>>> import numpy as np
>>> np.set_printoptions(precision=2, suppress=True, linewidth=100, legacy="1.25")
>>> A = np.load("run0.npy")
>>> A
array([[ 2,  0,  0,  0,  0,  0,  0,  0,  0,  0,  0,  0],
       [ 0, -6,  0,  0,  0,  0,  0,  0,  0,  0,  0,  0],
       [ 0,  0,  0,  0,  0,  0,  7,  0,  0,  0,  0,  0],
       [ 0,  0,  0,  0,  0,  0,  0,  4,  0,  0,  0,  0],
       [ 0,  0,  0,  7,  0,  0,  0,  0,  0,  0,  0,  0],
       [ 0,  0,  0,  0,  0,  0,  0,  0,  0,  0,  7,  0],
       [ 0,  0,  0,  0,  0, -1,  0,  0,  0,  0,  0,  0],
       [ 0,  0,  0,  0,  0,  0,  0,  0,  0,  9,  0,  0],
       [ 0,  0, -1,  0,  0,  0,  0,  0,  0,  0,  0,  0],
       [ 0,  0,  0,  0,  0,  0,  0,  0, -9,  0,  0,  0],
       [ 0,  0,  0,  0,  0,  0,  0,  0,  0,  0,  0,  7],
       [ 0,  0,  0,  0,  1,  0,  0,  0,  0,  0,  0,  0]])
>>> rng = np.random.default_rng(7566)
>>> other = A + rng.integers(-2, 3, (12, 8)) @ rng.integers(-2, 3, (8, 12))
>>> other
array([[ 13,   2,  -1,   6,  10,   0,   3,   4,   0,   3,  -1,  -2],
       [  2,  -6,  -1,   4,   6,  -7,  -2,  -4,  -5,   9,   4,  -6],
       [ -8,   7,  -2,  -2,  -9,   0,   5,  -7,  -6,  -1,   6,  -1],
       [  5,  -3,   3,   1,   9,  -2,  -4,  10,  -4,   7,   2,   8],
       [  0,  -1,   5,   4,  -4,  -6,  -2,  -4,   6,  -2,  -5, -12],
       [-11,   6,  -2,   1,   4, -11,   4,  -1,  -1,   3,   9,   1],
       [-14,   7,  -5,  -1, -10,  -7,  -4, -14,  -6,   2,   9,  -8],
       [-10,  -3, -10,   4,  -2,  -2,   5,  -9,  -2,  10,   5,  -6],
       [ -1,   2,   8,  -7,  -2,  -3, -10,   5,  -5,  -3,   5,  10],
       [  1,  -4,  -5,   4,   4,   3,   9,   2,  -4,  -1,  -5,  -1],
       [ -6,  -6,   1,  -1,   1,  -8,  -2,  -3,  -6,   2,   6,   6],
       [  3,  -3,  -3,   0,  -3,  12,   6,   3,   8,  -6,  -8,   2]])
>>> print(np.round(np.linalg.svd(other - A, compute_uv=False), 2) + 0)
[43.34 31.28 27.31 18.95 14.58 12.54  5.17  2.59  0.    0.    0.    0.  ]
>>> np.abs(other - A).sum(axis=1)
array([43, 50, 51, 54, 50, 47, 86, 59, 62, 44, 43, 58])
>>> other - A
array([[ 11,   2,  -1,   6,  10,   0,   3,   4,   0,   3,  -1,  -2],
       [  2,   0,  -1,   4,   6,  -7,  -2,  -4,  -5,   9,   4,  -6],
       [ -8,   7,  -2,  -2,  -9,   0,  -2,  -7,  -6,  -1,   6,  -1],
       [  5,  -3,   3,   1,   9,  -2,  -4,   6,  -4,   7,   2,   8],
       [  0,  -1,   5,  -3,  -4,  -6,  -2,  -4,   6,  -2,  -5, -12],
       [-11,   6,  -2,   1,   4, -11,   4,  -1,  -1,   3,   2,   1],
       [-14,   7,  -5,  -1, -10,  -6,  -4, -14,  -6,   2,   9,  -8],
       [-10,  -3, -10,   4,  -2,  -2,   5,  -9,  -2,   1,   5,  -6],
       [ -1,   2,   9,  -7,  -2,  -3, -10,   5,  -5,  -3,   5,  10],
       [  1,  -4,  -5,   4,   4,   3,   9,   2,   5,  -1,  -5,  -1],
       [ -6,  -6,   1,  -1,   1,  -8,  -2,  -3,  -6,   2,   6,  -1],
       [  3,  -3,  -3,   0,  -4,  12,   6,   3,   8,  -6,  -8,   2]])
>>> np.linalg.matrix_rank(other - A, tol=1e-8)
8
>>> data = np.load("out10.npy")
>>> data
array([[0., 5., 0., 0., 0., 0., 0., 0., 0., 0., 0., 0., 0., 0.],
       [5., 0., 5., 0., 0., 0., 0., 0., 0., 0., 0., 0., 0., 0.],
       [0., 5., 3., 5., 0., 0., 0., 0., 0., 0., 0., 0., 0., 0.],
       [0., 0., 5., 0., 5., 0., 0., 0., 0., 0., 0., 0., 0., 0.],
       [0., 0., 0., 5., 1., 5., 0., 0., 0., 0., 0., 0., 0., 0.],
       [0., 0., 0., 0., 5., 3., 5., 0., 0., 0., 0., 0., 0., 0.],
       [0., 0., 0., 0., 0., 5., 1., 5., 0., 0., 0., 0., 0., 0.],
       [0., 0., 0., 0., 0., 0., 5., 0., 5., 0., 0., 0., 0., 0.],
       [0., 0., 0., 0., 0., 0., 0., 5., 3., 5., 0., 0., 0., 0.],
       [0., 0., 0., 0., 0., 0., 0., 0., 5., 2., 5., 0., 0., 0.],
       [0., 0., 0., 0., 0., 0., 0., 0., 0., 5., 1., 5., 0., 0.],
       [0., 0., 0., 0., 0., 0., 0., 0., 0., 0., 5., 2., 5., 0.],
       [0., 0., 0., 0., 0., 0., 0., 0., 0., 0., 0., 5., 3., 5.],
       [0., 0., 0., 0., 0., 0., 0., 0., 0., 0., 0., 0., 5., 1.]])
>>> labels = rng.permutation(14)
>>> labels
array([ 4,  1,  9, 10,  5,  0,  2,  3,  7, 12, 11,  6, 13,  8])
>>> other = data[labels][:, labels]
>>> np.allclose(other, data)
False
>>> np.trace(other)
20.0
>>> np.diag(other)
array([1., 0., 2., 1., 3., 0., 3., 0., 0., 3., 2., 1., 1., 3.])
>>> U, s, vt = np.linalg.svd(data, full_matrices=False)
>>> U.shape, s.shape, vt.shape
((14, 14), (14,), (14, 14))
>>> print(round(np.sqrt((s ** 2).sum()), 2), np.round(np.linalg.norm(data), 2))
26.42 26.42
>>> (s > 1e-8).sum()
14
>>> M = np.loadtxt("m.csv", delimiter=",")
>>> M
array([[  0. ,  -0.2,  -0.8,   0.1,   0.9],
       [ -1.1,   0.4,  -0.1,   1.2,   1. ],
       [ -1.8,  -0.6,  -0.8,   0.1,   0.3],
       [  0.4,  -0.7,  -0.2,   1. ,   0.2],
       [  0.7,  -0.6,  -0.6,   0.4,   0.6],
       [ -0.3,  -0.6,   0.6,   0.8,   1.8],
       [ -0.7,   1.3,   2.6,  -0.9,  -2.4],
       [ -1. ,   1.7,   0.1,   0.9,  -0.3],
       [  1.4,  -0.4,   0.6,   0.2,  -0.6],
       [  1.2,   0.5,   0.9,  -1.2,  -1. ],
       [  1.4,   1.5,  -2.3,  -0.3,   1.1],
       [ -0.2,   0.6,   0.1,  -0.3,   0.4],
       [  0.8,   0.3,   0.5,  -1. ,  -0.9],
       [  0.8,   1.3,   0.4,   0.9,   2.4],
       [ -0.1,   0.7,   1.7,  -1.3,  -1.4],
       [  0.9,  -1.9,   0.3,   0.4,  -0.5],
       [ -0.5,  -0.2,  -0.6,   0.5,  -1.1],
       [  0.8,  -0.7,  -0.6,  -1. ,  -0.5],
       [ -1.7,  -0.2,   1.8,  -1. ,   2. ],
       [ -1.4,   0.6,   0.7,  -1. ,  -1.8],
       [ -1.4,  -0.8,   0.9,  -0.4,   0.5],
       [ -0.1,  -0.6,   0.5,   0. ,   0.8],
       [  0.2,   0.6,   0.4,  -0.3,  -0.6],
       [ -0.1,  -0.1,   0.5,  -0.3,  -0.8],
       [ -0.5,  -0.3,  -0.3,   0.6,  -0.6],
       [ 22. , -32. ,   0. , -14. ,  36. ],
       [  1. ,   1. ,  -0.8,  -1.5,  -0.4],
       [ -1. ,  -0.3,   1.7,  -1.9,  -1.9],
       [  1.8,  -0.7,  -1.9,   1.5,   0.6],
       [ -1.7,  -1.6,   0.4,   0.3,   0. ],
       [  0.7,  -0.7,  -2.2,  -0.8,   0.9],
       [  1.5,  -2.7,  -1.2,  -0.5,  -0.7],
       [ -0.8,  -0.8,  -0.1,  -1.4,   0. ],
       [  0.4,  -0.9,  -0.2,  -1.1,  -1.7],
       [  1.2,  -0.4,   0.1,  -0.4,   0.4],
       [  1.8,  -1.4,   0.7,   0.5,  -1.9],
       [  0. ,  -1.9,  -1.8,  -1.3,  -0.5],
       [  0.6,   2.8,  -1.6,   0.2,   1.9],
       [ -0.8,   1.1,  -0.6,   0.5,  -1. ],
       [  1.3,  -0.5,   1.2,   0.5,  -2.1],
       [ -0.9,  -1.3,  -1.4,  -0.8,   0.2],
       [  0. ,  -0.9,   0.5,  -0.2,  -0.6]])
>>> W2 = M[[2, 22]].astype(float)
>>> for _ in range(6):
...     labels = np.linalg.norm(M[:, None] - W2, axis=-1).argmin(axis=1)
...     W2 = np.array([M[labels == j].mean(axis=0) for j in range(2)])
... 
>>> labels
array([1, 1, 1, 1, 1, 1, 1, 1, 1, 1, 1, 1, 1, 1, 1, 1, 1, 1, 1, 1, 1, 1, 1, 1, 1, 0, 1, 1, 1, 1, 1,
       1, 1, 1, 1, 1, 1, 1, 1, 1, 1, 1])
>>> W2[1] - W2[0]
array([-21.93,  31.81,  -0.02,  13.8 , -36.18])
>>> np.bincount(labels)
array([ 1, 41])
>>> other = np.c_[M[:, :4] @ np.array([[2, 1, 3, 0], [1, 0, 1, 1], [1, 3, 2, 0], [3, 0, 3, 3]]), np.array([2, 2, 1, 2, 1, 0, 0, 1, 2, 0, 0, 2, 0, 1, 2, 1, 2, 2, 1, 1, 0, 2, 0, 2, 0, 0, 2, 0, 0, 0, 0, 1, 1, 2, 2, 2, 0, 0, 1, 2, 0, 0])]
>>> other
array([[ -0.7,  -2.4,  -1.5,   0.1,   2. ],
       [  1.7,  -1.4,   0.5,   4. ,   2. ],
       [ -4.7,  -4.2,  -7.3,  -0.3,   1. ],
       [  2.9,  -0.2,   3.1,   2.3,   2. ],
       [  1.4,  -1.1,   1.5,   0.6,   1. ],
       [  1.8,   1.5,   2.1,   1.8,   0. ],
       [ -0.2,   7.1,   1.7,  -1.4,   0. ],
       [  2.5,  -0.7,   1.6,   4.4,   1. ],
       [  3.6,   3.2,   5.6,   0.2,   2. ],
       [  0.2,   3.9,   2.3,  -3.1,   0. ],
       [  1.1,  -5.5,   0.2,   0.6,   0. ],
       [ -0.6,   0.1,  -0.7,  -0.3,   2. ],
       [ -0.6,   2.3,   0.7,  -2.7,   0. ],
       [  6. ,   2. ,   7.2,   4. ,   1. ],
       [ -1.7,   5. ,  -0.1,  -3.2,   2. ],
       [  1.4,   1.8,   2.6,  -0.7,   1. ],
       [ -0.3,  -2.3,  -1.4,   1.3,   2. ],
       [ -2.7,  -1. ,  -2.5,  -3.7,   2. ],
       [ -4.8,   3.7,  -4.7,  -3.2,   1. ],
       [ -4.5,   0.7,  -5.2,  -2.4,   1. ],
       [ -3.9,   1.3,  -4.4,  -2. ,   0. ],
       [ -0.3,   1.4,   0.1,  -0.6,   2. ],
       [  0.5,   1.4,   1.1,  -0.3,   0. ],
       [ -0.7,   1.4,  -0.3,  -1. ,   2. ],
       [  0.2,  -1.4,  -0.6,   1.5,   0. ],
       [-30. ,  22. ,  -8. , -74. ,   0. ],
       [ -2.3,  -1.4,  -2.1,  -3.5,   2. ],
       [ -6.3,   4.1,  -5.6,  -6. ,   0. ],
       [  5.5,  -3.9,   5.4,   3.8,   0. ],
       [ -3.7,  -0.5,  -5. ,  -0.7,   0. ],
       [ -3.9,  -5.9,  -5.4,  -3.1,   0. ],
       [ -2.4,  -2.1,  -2.1,  -4.2,   1. ],
       [ -6.7,  -1.1,  -7.6,  -5. ,   1. ],
       [ -3.6,  -0.2,  -3.4,  -4.2,   2. ],
       [  0.9,   1.5,   2.2,  -1.6,   2. ],
       [  4.4,   3.9,   6.9,   0.1,   2. ],
       [ -7.6,  -5.4,  -9.4,  -5.8,   0. ],
       [  3. ,  -4.2,   2. ,   3.4,   0. ],
       [  0.4,  -2.6,  -1. ,   2.6,   1. ],
       [  4.8,   4.9,   7.3,   1. ,   2. ],
       [ -6.9,  -5.1,  -9.2,  -3.7,   0. ],
       [ -1. ,   1.5,  -0.5,  -1.5,   0. ]])
>>> np.linalg.matrix_rank(other)
4
>>> np.round(np.linalg.lstsq(M, other[:, 0])[0], 2) + 0
array([2., 1., 1., 3., 0.])
>>> U, s, vt = np.linalg.svd(M, full_matrices=False)
>>> np.abs(U[:, 0]).round(6).argmax()
25
>>> (s > 1e-8).sum()
5
>>> np.round(U.T @ M @ vt.T, 2) + 0
array([[55.12,  0.  ,  0.  ,  0.  ,  0.  ],
       [ 0.  ,  8.56,  0.  ,  0.  ,  0.  ],
       [ 0.  ,  0.  ,  7.09,  0.  ,  0.  ],
       [ 0.  ,  0.  ,  0.  ,  6.  ,  0.  ],
       [ 0.  ,  0.  ,  0.  ,  0.  ,  5.21]])
>>> round(np.sqrt((s ** 2).sum()), 2), round(np.linalg.norm(M), 2)
(56.79, 56.79)
>>> s / s[0]
array([1.  , 0.16, 0.13, 0.11, 0.09])
>>> s
array([55.12,  8.56,  7.09,  6.  ,  5.21])
>>> print(np.round(U.T @ U, 2) + 0)
[[1. 0. 0. 0. 0.]
 [0. 1. 0. 0. 0.]
 [0. 0. 1. 0. 0.]
 [0. 0. 0. 1. 0.]
 [0. 0. 0. 0. 1.]]
>>> print(U.shape, s.shape, vt.shape)
(42, 5) (5,) (5, 5)
>>> np.cumsum(s ** 2) / np.sum(s ** 2)
array([0.94, 0.96, 0.98, 0.99, 1.  ])
>>> vec = np.array([-2, 1, 2, 1, 0])
>>> target = M @ vec
>>> print(np.round(np.linalg.lstsq(M, target)[0], 2) + 0)
[-2.  1.  2.  1.  0.]
>>> target = target + 0.1 * rng.normal(size=42)
>>> target
array([ -1.71,   3.76,   1.48,  -0.99,  -2.86,   2.01,   6.98,   4.79,  -1.73,  -1.27,  -6.12,
         0.99,  -1.25,   1.25,   3.06,  -2.68,   0.1 ,  -4.39,   5.89,   3.74,   3.29,   0.57,
         0.71,   0.9 ,   0.71, -90.03,  -4.15,   3.25,  -6.6 ,   2.88,  -7.26,  -8.62,  -0.76,
        -3.23,  -2.94,  -3.24,  -6.78,  -1.26,   1.89,  -0.44,  -3.25,  -0.13])
>>> coef, *_ = np.linalg.lstsq(M, target)
>>> np.round(M.T @ (target - M @ coef), 2) + 0
array([0., 0., 0., 0., 0.])
>>> [round(float(np.linalg.norm(np.linalg.solve(M.T @ M + lam * np.eye(5), M.T @ target))), 2) for lam in (0, 1, 10, 100)]
[3.16, 3.11, 2.75, 1.82]
>>> P = M @ np.linalg.solve(M.T @ M, M.T)
>>> round(float(np.trace(P)), 2)
5.0
>>> np.diag(P)
array([0.02, 0.07, 0.12, 0.05, 0.02, 0.08, 0.18, 0.03, 0.07, 0.11, 0.21, 0.02, 0.06, 0.16, 0.12,
       0.09, 0.03, 0.05, 0.21, 0.08, 0.08, 0.01, 0.02, 0.01, 0.02, 0.99, 0.16, 0.17, 0.18, 0.14,
       0.13, 0.16, 0.08, 0.09, 0.02, 0.2 , 0.2 , 0.25, 0.01, 0.16, 0.14, 0.02])
>>> np.linalg.matrix_rank(np.eye(42) - P)
37
>>> np.round(np.linalg.eigvalsh(P), 2) + 0
array([0., 0., 0., 0., 0., 0., 0., 0., 0., 0., 0., 0., 0., 0., 0., 0., 0., 0., 0., 0., 0., 0., 0.,
       0., 0., 0., 0., 0., 0., 0., 0., 0., 0., 0., 0., 0., 0., 1., 1., 1., 1., 1.])
>>> K = 2 * np.eye(6) + np.ones((6, 6))
>>> K
array([[3., 1., 1., 1., 1., 1.],
       [1., 3., 1., 1., 1., 1.],
       [1., 1., 3., 1., 1., 1.],
       [1., 1., 1., 3., 1., 1.],
       [1., 1., 1., 1., 3., 1.],
       [1., 1., 1., 1., 1., 3.]])
>>> other = K / np.linalg.norm(K, axis=1, keepdims=True)
>>> gram = other @ other.T
>>> np.argwhere(np.triu(np.abs(gram) > 0.95, 1))
array([], shape=(0, 2), dtype=int64)
>>> print(round(np.degrees(np.arccos(np.clip(gram[2, 0], -1, 1))), 2))
44.42
>>> gram
array([[1.  , 0.71, 0.71, 0.71, 0.71, 0.71],
       [0.71, 1.  , 0.71, 0.71, 0.71, 0.71],
       [0.71, 0.71, 1.  , 0.71, 0.71, 0.71],
       [0.71, 0.71, 0.71, 1.  , 0.71, 0.71],
       [0.71, 0.71, 0.71, 0.71, 1.  , 0.71],
       [0.71, 0.71, 0.71, 0.71, 0.71, 1.  ]])
>>> gram[2]
array([0.71, 0.71, 1.  , 0.71, 0.71, 0.71])
>>> f = np.array([2, 2, 0, 3, 4, 2, 3, 5, 2, 3, 0, 1])
>>> other = A + np.outer(f, np.eye(12)[4])
>>> print(np.linalg.matrix_rank(other - A))
1
>>> round(float(np.linalg.det(other) / np.linalg.det(A)), 2), round(1 + np.linalg.solve(A, f)[4], 2)
(2.0, 2.0)
>>> f = np.array([-3, -1, -1])
>>> np.polyval(f, K[0])
array([-31.,  -5.,  -5.,  -5.,  -5.,  -5.])
